% python3 -q
>>> import numpy as np
>>> from numpy import linalg as LA
>>> np.set_printoptions(precision=3, suppress=True, linewidth=140)
>>> m1 = np.load("arr.npy")
>>> m1
array([[-0.169, -7.741, -0.317,  0.025],
       [-0.03 ,  0.715, -0.016,  0.021],
       [-0.019,  4.239,  0.691, -0.028],
       [-0.042, -1.494,  0.923,  0.003],
       [-0.095, -6.056, -0.157,  0.028],
       [-0.028,  3.867, -0.456, -0.071],
       [-0.007,  2.356, -0.851, -0.003],
       [ 0.138, -2.053, -2.135, -0.062],
       [-0.395, -2.461, -0.478,  0.083],
       [-0.213, -0.19 , -0.251,  0.055],
       [ 0.154, -2.123, -0.561, -0.032],
       [-0.155,  4.974, -0.421,  0.014]])
>>> M2 = m1 / LA.norm(m1, axis=1, keepdims=True)
>>> G = M2 @ M2.T
>>> (np.abs(G) > 0.9).astype(int)
array([[1, 1, 1, 0, 1, 1, 1, 0, 1, 0, 1, 1],
       [1, 1, 1, 0, 1, 1, 1, 0, 1, 0, 1, 1],
       [1, 1, 1, 0, 1, 1, 0, 0, 1, 0, 1, 1],
       [0, 0, 0, 1, 0, 1, 1, 0, 0, 0, 0, 0],
       [1, 1, 1, 0, 1, 1, 1, 0, 1, 0, 1, 1],
       [1, 1, 1, 1, 1, 1, 1, 0, 1, 0, 1, 1],
       [1, 1, 0, 1, 1, 1, 1, 0, 0, 0, 0, 1],
       [0, 0, 0, 0, 0, 0, 0, 1, 0, 0, 0, 0],
       [1, 1, 1, 0, 1, 1, 0, 0, 1, 0, 1, 1],
       [0, 0, 0, 0, 0, 0, 0, 0, 0, 1, 0, 0],
       [1, 1, 1, 0, 1, 1, 0, 0, 1, 0, 1, 1],
       [1, 1, 1, 0, 1, 1, 1, 0, 1, 0, 1, 1]])
>>> np.argwhere(np.triu(np.abs(G) > 0.95, 1))
array([[ 0,  1],
       [ 0,  2],
       [ 0,  4],
       [ 0,  5],
       [ 0,  8],
       [ 0, 10],
       [ 0, 11],
       [ 1,  2],
       [ 1,  4],
       [ 1,  5],
       [ 1,  8],
       [ 1, 10],
       [ 1, 11],
       [ 2,  4],
       [ 2,  5],
       [ 2,  8],
       [ 2, 10],
       [ 2, 11],
       [ 3,  6],
       [ 4,  5],
       [ 4,  8],
       [ 4, 10],
       [ 4, 11],
       [ 5,  6],
       [ 5, 11],
       [ 6, 11],
       [ 8, 10]])
>>> Xc = m1 - m1.mean(axis=0)
>>> V = LA.svd(Xc)[2][:3]
>>> M2 = Xc - Xc @ V.T @ V
>>> np.round(LA.norm(M2) / LA.norm(Xc), 3)
np.float64(0.005)
>>> np.diag(V.T @ V)
array([0.946, 1.   , 1.   , 0.054])
>>> lab = m1[:, 0] > np.median(m1[:, 0])
>>> u = m1[lab].mean(axis=0) - m1[~lab].mean(axis=0)
>>> np.round((((m1 - m1.mean(axis=0)) @ u > 0) == lab).mean(), 3)
np.float64(0.667)
